>>> import numpy as np
>>> np.set_printoptions(precision=2, suppress=True, linewidth=200)
>>> X = np.load("run5.npy")
>>> print(X)
[[5 6 7 4 4 2]
 [6 7 8 5 5 3]
 [5 6 7 4 4 2]]
>>> # looks like rank 2
>>> print(np.linalg.lstsq(X[:-1].T, X[-1])[2])
2
>>> print(round(float(np.trace(np.linalg.pinv(X) @ X)), 2))
2.0
>>> print(np.unique(X.round(6), axis=0).shape)
(2, 6)
>>> print(np.allclose(X[:-1].T @ np.linalg.lstsq(X[:-1].T, X[-1])[0], X[-1]))
True
>>> print(np.argsort(-np.linalg.norm(X, axis=0).round(6), kind="stable")[:3])
[2 1 0]
>>> print([round(float(x), 2) for x in np.linalg.svd(X, compute_uv=False)[:3]])
[22.35, 0.61, 0.0]
>>> Uu, s, Vt = np.linalg.svd(X)
>>> evecs = Vt[:(s > 1e-8).sum()]
>>> rng = np.random.default_rng(528613)
>>> vec = X[2] + 2 * X[0] + rng.integers(2) * np.eye(6)[5]
>>> print(vec)
[15. 18. 21. 12. 12.  6.]
>>> print(np.linalg.matrix_rank(np.vstack([X, vec])))
2
>>> print(evecs.T @ evecs)
[[ 0.17  0.2   0.22  0.15  0.15  0.11]
 [ 0.2   0.28  0.37  0.11  0.11 -0.07]
 [ 0.22  0.37  0.52  0.07  0.07 -0.24]
 [ 0.15  0.11  0.07  0.2   0.2   0.28]
 [ 0.15  0.11  0.07  0.2   0.2   0.28]
 [ 0.11 -0.07 -0.24  0.28  0.28  0.63]]
>>> print(round(np.linalg.norm(vec - evecs.T @ evecs @ vec), 2))
0.0
>>> print(np.allclose(evecs.T @ evecs @ vec, vec))
True
>>> def softmax(z):
...     e = np.exp(z - z.max(axis=-1, keepdims=True))
...     return e / e.sum(axis=-1, keepdims=True)
... 
>>> print(softmax(X).sum(axis=1))
[1. 1. 1.]
>>> S = X @ X.T / np.sqrt(6)
>>> print(np.round(softmax(S + np.triu(np.full(S.shape, -np.inf), 1)), 2) + 0)
[[1. 0. 0.]
 [0. 1. 0.]
 [0. 1. 0.]]
>>> K = np.load("w.npy")
>>> print(K)
[[ 0 -6 -1  3  1]
 [ 6  0  0  1 -5]
 [ 1  0  0  1  4]
 [-3 -1 -1  0  1]
 [-1  5 -4 -1  0]]
>>> # rows and columns are dependent
>>> M2 = K / np.sqrt((K ** 2).mean(axis=1, keepdims=True))
>>> print(np.linalg.norm(M2, axis=1))
[2.24 2.24 2.24 2.24 2.24]
>>> print(M2[0])
[ 0.   -1.96 -0.33  0.98  0.33]
>>> Uu, s, Vt = np.linalg.svd(K)
>>> evecs = Vt[:(s > 1e-8).sum()]
>>> vec = K[2] + 2 * K[4] + rng.integers(2) * np.eye(5)[0]
>>> print(vec)
[ 0. 10. -8. -1.  4.]
>>> print(evecs.T @ evecs)
[[ 0.93  0.09  0.08  0.22 -0.04]
 [ 0.09  0.88 -0.1  -0.29  0.05]
 [ 0.08 -0.1   0.92 -0.24  0.04]
 [ 0.22 -0.29 -0.24  0.29  0.12]
 [-0.04  0.05  0.04  0.12  0.98]]
>>> print(np.allclose(evecs.T @ evecs @ vec, vec))
False
>>> print(round(np.linalg.norm(vec - evecs.T @ evecs @ vec), 2))
0.26
>>> print(np.diag(evecs.T @ evecs))
[0.93 0.88 0.92 0.29 0.98]
>>> M2 = np.array([[0, 0], [1, 2]])
>>> W2 = np.kron(M2, K)
>>> print(round(np.linalg.norm(W2, 2), 2), round(float(np.linalg.norm(M2, 2) * np.linalg.norm(K, 2)), 2))
19.38 19.38
>>> print(W2)
[[  0   0   0   0   0   0   0   0   0   0]
 [  0   0   0   0   0   0   0   0   0   0]
 [  0   0   0   0   0   0   0   0   0   0]
 [  0   0   0   0   0   0   0   0   0   0]
 [  0   0   0   0   0   0   0   0   0   0]
 [  0  -6  -1   3   1   0 -12  -2   6   2]
 [  6   0   0   1  -5  12   0   0   2 -10]
 [  1   0   0   1   4   2   0   0   2   8]
 [ -3  -1  -1   0   1  -6  -2  -2   0   2]
 [ -1   5  -4  -1   0  -2  10  -8  -2   0]]
>>> print(np.linalg.matrix_rank(W2))
4
>>> rank = np.linalg.matrix_rank(W2)
>>> print(rank)
4
>>> null = np.linalg.svd(W2)[2][rank:].T
>>> print([int(np.linalg.matrix_rank(np.delete(W2, i, axis=0))) for i in range(10)])
[4, 4, 4, 4, 4, 4, 4, 4, 4, 4]
